$ python -q
>>> import numpy as np
>>> import numpy.linalg as la
>>> np.set_printoptions(precision=2, suppress=True, linewidth=140, legacy="1.25")
>>> F = np.diag(5 * np.array([0, 0, 2, 0])) + np.array([[0, 1, 3, 1], [0, 0, -3, 0], [-3, 3, -2, -2], [2, 1, 0, -1]])
>>> F
array([[ 0,  1,  3,  1],
       [ 0,  0, -3,  0],
       [-3,  3,  8, -2],
       [ 2,  1,  0, -1]])
>>> O = F.astype(float).copy()
>>> for j in range(4):
...     O[:, j] -= O[:, :j] @ (O[:, :j].T @ O[:, j])
...     O[:, j] /= la.norm(O[:, j])
... 
>>> np.round(O.T @ F, 2) + 0
array([[ 3.61, -1.94, -6.66,  1.11],
       [ 0.  ,  2.69,  5.23, -1.43],
       [ 0.  ,  0.  ,  3.21,  0.58],
       [ 0.  ,  0.  ,  0.  ,  1.54]])
>>> arr = np.loadtxt("run19.csv", delimiter=",")
>>> arr
array([[ 0.,  4., -4.],
       [ 6.,  4., -4.],
       [ 4.,  6., -6.],
       [ 4.,  4., -4.]])
>>> Uu, sv, Vt = la.svd(arr)
>>> sv.round(2) + 0
array([14.88,  3.82,  0.  ])
>>> np.argmax(sv[:-1] / (sv[1:] + 1e-6)) + 1
2
>>> M2 = Uu[:, :2] @ np.diag(sv[:2]) @ Vt[:2]
>>> print(round(la.norm(arr - M2, 2), 2), np.round(sv[2], 2))
0.0 0.0
>>> print(round(float(la.norm(arr - M2) / la.norm(arr)), 2))
0.0
>>> print(la.matrix_rank(arr, rtol=0.05))
2
>>> round(np.abs(arr - M2).max(), 2)
0.0
>>> def softmax(z):
...     e = np.exp(z - z.max(axis=-1, keepdims=True))
...     return e / e.sum(axis=-1, keepdims=True)
... 
>>> softmax(arr).sum(axis=1)
array([1., 1., 1., 1.])
>>> att = arr @ arr.T / np.sqrt(3)
>>> np.round(softmax(att), 2) + 0
array([[0.  , 0.  , 1.  , 0.  ],
       [0.  , 0.09, 0.91, 0.  ],
       [0.  , 0.  , 1.  , 0.  ],
       [0.  , 0.01, 0.99, 0.  ]])
>>> softmax(att)[1] @ arr
array([ 4.18,  5.82, -5.82])
>>> round(float(np.trace(la.pinv(arr) @ arr)), 2)
2.0
>>> np.allclose(arr[:-1].T @ la.lstsq(arr[:-1].T, arr[-1])[0], arr[-1])
True
>>> K = np.load("block19.npy")
>>> print(K)
[[ 0.   -0.48 -0.84 -0.26]
 [ 0.78  0.35 -0.32  0.41]
 [-0.54  0.71 -0.43  0.09]
 [-0.31 -0.38 -0.05  0.87]]
>>> # orthonormal columns
>>> la.svd(K, compute_uv=False)
array([1., 1., 1., 1.])
>>> np.round(K @ K.T, 2) + 0
array([[1., 0., 0., 0.],
       [0., 1., 0., 0.],
       [0., 0., 1., 0.],
       [0., 0., 0., 1.]])
>>> np.round(K[:, 3] @ K[:, 0], 2)
0.0
>>> round(float(la.det(K)), 2)
-1.0
>>> np.allclose(K, K.T)
False
>>> rng = np.random.default_rng(804078)
>>> idx = rng.permutation(4)
>>> M2 = K[:, idx] * rng.choice([-1, 1], 4)
>>> M2
array([[ 0.  ,  0.48, -0.84,  0.26],
       [ 0.78, -0.35, -0.32, -0.41],
       [-0.54, -0.71, -0.43, -0.09],
       [-0.31,  0.38, -0.05, -0.87]])
>>> Uu, _, Vt = la.svd(K.T @ M2)
>>> np.round(Uu @ Vt, 2) + 0
array([[ 1.,  0.,  0.,  0.],
       [ 0., -1.,  0.,  0.],
       [ 0.,  0.,  1.,  0.],
       [ 0.,  0.,  0., -1.]])
>>> data = np.array([[-0.99, -2.0, 2.94], [-1.0, -2.01, 3.04], [-2.05, -4.0, 6.05]])
>>> blk = np.stack([data, 4 * data, data[::-1]])
>>> blk.sum(axis=0)
array([[ -7.  , -14.  ,  20.75],
       [ -6.  , -12.06,  18.24],
       [-11.24, -22.  ,  33.19]])
>>> la.matrix_rank(blk.reshape(3, -1))
2
>>> print(la.matrix_rank(blk))
[3 3 3]
>>> M2 = data / np.sqrt((data ** 2).mean(axis=1, keepdims=True))
>>> la.matrix_rank(data - data.mean(axis=1, keepdims=True))
2
>>> la.norm(M2, axis=1)
array([1.73, 1.73, 1.73])
>>> la.matrix_rank(M2) == la.matrix_rank(data)
True
>>> M2[0]
array([-0.46, -0.94,  1.38])
>>> f = np.array([-2, 3, -2, 0])
>>> J = 3 * np.eye(4) + np.outer(f, f)
>>> J
array([[ 7., -6.,  4.,  0.],
       [-6., 12., -6.,  0.],
       [ 4., -6.,  7.,  0.],
       [ 0.,  0.,  0.,  3.]])
>>> # splits into 2 blocks
>>> M2 = J / la.norm(J, axis=1, keepdims=True)
>>> gram = M2 @ M2.T
>>> round(float(np.degrees(np.arccos(np.clip(gram[2, 0], -1, 1)))), 2)
24.37
>>> gram
array([[ 1.  , -0.93,  0.91,  0.  ],
       [-0.93,  1.  , -0.93,  0.  ],
       [ 0.91, -0.93,  1.  ,  0.  ],
       [ 0.  ,  0.  ,  0.  ,  1.  ]])
>>> la.norm(M2, axis=1)
array([1., 1., 1., 1.])
>>> x = np.array([-3, -2, 0, -2])
>>> h1 = np.maximum(gram @ x, 0)
>>> np.maximum(gram @ x, 0) - np.maximum(-gram @ x, 0)
array([-1.13,  0.8 , -0.86, -2.  ])
>>> np.tanh(gram @ x)
array([-0.81,  0.67, -0.7 , -0.96])
>>> h1
array([0. , 0.8, 0. , 0. ])
>>> w, V = la.eigh(J)
>>> x = np.array([6, -4, 4, 9])
>>> x @ J @ x
1471.0
>>> V * np.abs(w) @ V.T
array([[ 7., -6.,  4.,  0.],
       [-6., 12., -6.,  0.],
       [ 4., -6.,  7.,  0.],
       [ 0.,  0.,  0.,  3.]])
>>> print(V * np.maximum(w, 0) @ V.T)
[[ 7. -6.  4.  0.]
 [-6. 12. -6.  0.]
 [ 4. -6.  7.  0.]
 [ 0.  0.  0.  3.]]
>>> (np.sign(V[:, -1].round(6)) == np.sign(V[0, -1].round(6))).astype(int)
array([1, 0, 1, 0])
>>> la.eigvalsh(J[1:, 1:])
array([ 3.,  3., 16.])
>>> w, V = la.eig(J)
>>> np.round(J @ V[:, 0] - w[0] * V[:, 0], 2) + 0
array([0., 0., 0., 0.])
>>> np.sort(la.eigvals(J @ J))
array([  9.,   9.,   9., 400.])
>>> np.sort(la.eigvals(J.T))
array([ 3.,  3.,  3., 20.])
>>> x = np.ones(4)
>>> for _ in range(6):
...     x = J @ x
...     x /= la.norm(x)
...     print(round(x @ J @ x, 2))
... 
9.78
19.44
19.99
20.0
20.0
20.0
>>> np.round(la.eigvalsh(J)[-1], 2)
20.0
>>> M = np.load("test3.npy")
>>> M
array([[0, 1],
       [1, 0]])
>>> idx = rng.permutation(4)
>>> M2 = J[:, idx] * rng.choice([-1, 1], 4)
>>> M2
array([[-4.,  0.,  7., -6.],
       [ 6.,  0., -6., 12.],
       [-7.,  0.,  4., -6.],
       [-0.,  3.,  0.,  0.]])
>>> Uu, _, Vt = la.svd(J.T @ M2)
>>> np.round(Uu @ Vt, 2) + 0
array([[ 0.,  0.,  1.,  0.],
       [ 0.,  0.,  0.,  1.],
       [-1.,  0.,  0.,  0.],
       [ 0.,  1.,  0.,  0.]])
>>> np.round(la.lstsq(J, M2)[0], 2) + 0
array([[ 0.,  0.,  1.,  0.],
       [ 0.,  0.,  0.,  1.],
       [-1.,  0.,  0.,  0.],
       [ 0.,  1.,  0.,  0.]])
>>> M @ M
array([[1, 0],
       [0, 1]])
>>> np.argwhere(np.triu(M))
array([[0, 1]])
>>> L = np.diag(M.sum(axis=1)) - M
>>> print(round(la.det(L[1:, 1:])))
1
>>> w, V = la.eigh(M)
>>> x = np.array([0, 3])
>>> V * np.maximum(w, 0) @ V.T
array([[0.5, 0.5],
       [0.5, 0.5]])
>>> np.round(V * np.abs(w) @ V.T, 2) + 0
array([[1., 0.],
       [0., 1.]])
>>> x @ M @ x
0
>>> la.pinv(M)
array([[0., 1.],
       [1., 0.]])
>>> M.T @ M
array([[1, 0],
       [0, 1]])
>>> feats = np.loadtxt("data.csv", delimiter=",")
>>> feats
array([[13.,  3.,  6.],
       [ 3., 10.,  6.],
       [ 6.,  6., 13.]])
>>> # symmetric, so the eigenvalues are real
>>> x = np.array([2, 3, 6])
>>> arr @ (2 * x)
array([-24.,   0., -20.,  -8.])
>>> print(arr * x)
[[  0.  12. -24.]
 [ 12.  12. -24.]
 [  8.  18. -36.]
 [  8.  12. -24.]]
>>> M2 = feats + rng.integers(-2, 3, (3, 1)) @ rng.integers(-2, 3, (1, 3))
>>> M2
array([[11.,  4.,  8.],
       [ 7.,  8.,  2.],
       [ 4.,  7., 15.]])
>>> np.round(la.svd(M2 - feats, compute_uv=False), 2) + 0
array([7.35, 0.  , 0.  ])
>>> mat = np.loadtxt("arr.csv", delimiter=",")
>>> mat
array([[-0.82,  0.35,  2.3 ],
       [-1.51,  0.37, -1.54],
       [-1.74, -0.42, -0.66],
       [ 1.48, -0.37, -3.47],
       [-0.81, -0.28,  2.22],
       [ 0.09, -1.97,  1.89],
       [-0.65,  1.  , -4.74],
       [ 0.63,  1.78, -2.89],
       [ 0.43, -0.37,  0.6 ],
       [-1.23,  1.2 ,  0.57],
       [ 1.39,  0.27,  5.61],
       [-0.78, -0.56,  2.15],
       [-0.14, -0.26, -3.7 ],
       [ 0.17, -0.34, -1.86],
       [-0.61,  0.92, -6.12],
       [-0.05, -0.39,  2.18],
       [-1.26, -0.63, -2.49],
       [-1.89,  0.37,  5.67],
       [ 3.53,  1.03,  3.56],
       [-0.08, -1.62,  5.3 ],
       [-1.53, -1.15, -5.5 ],
       [-1.5 , -1.24,  0.77]])
>>> basis = mat[[4, 10]].astype(float)
>>> for _ in range(5):
...     idx = la.norm(mat[:, None] - basis, axis=-1).argmin(axis=1)
...     basis = np.array([mat[idx == j].mean(axis=0) for j in range(2)])
... 
>>> idx
array([1, 0, 0, 0, 1, 1, 0, 0, 1, 1, 1, 1, 0, 0, 0, 1, 0, 1, 1, 1, 0, 1])
>>> basis[1] - basis[0]
array([ 0.37, -0.36,  6.03])
>>> np.abs(basis[1] - basis[0]).argmax()
2
>>> Xs = (mat - mat.mean(axis=0)) / mat.std(axis=0)
>>> np.argwhere(np.abs(Xs) > 2)
array([[ 5,  1],
       [ 7,  1],
       [18,  0]])
>>> Xs.std(axis=0)
array([1., 1., 1.])
>>> beta = la.lstsq(np.delete(Xs, 2, axis=1), Xs[:, 2])[0]
>>> print(beta)
[ 0.23 -0.22]
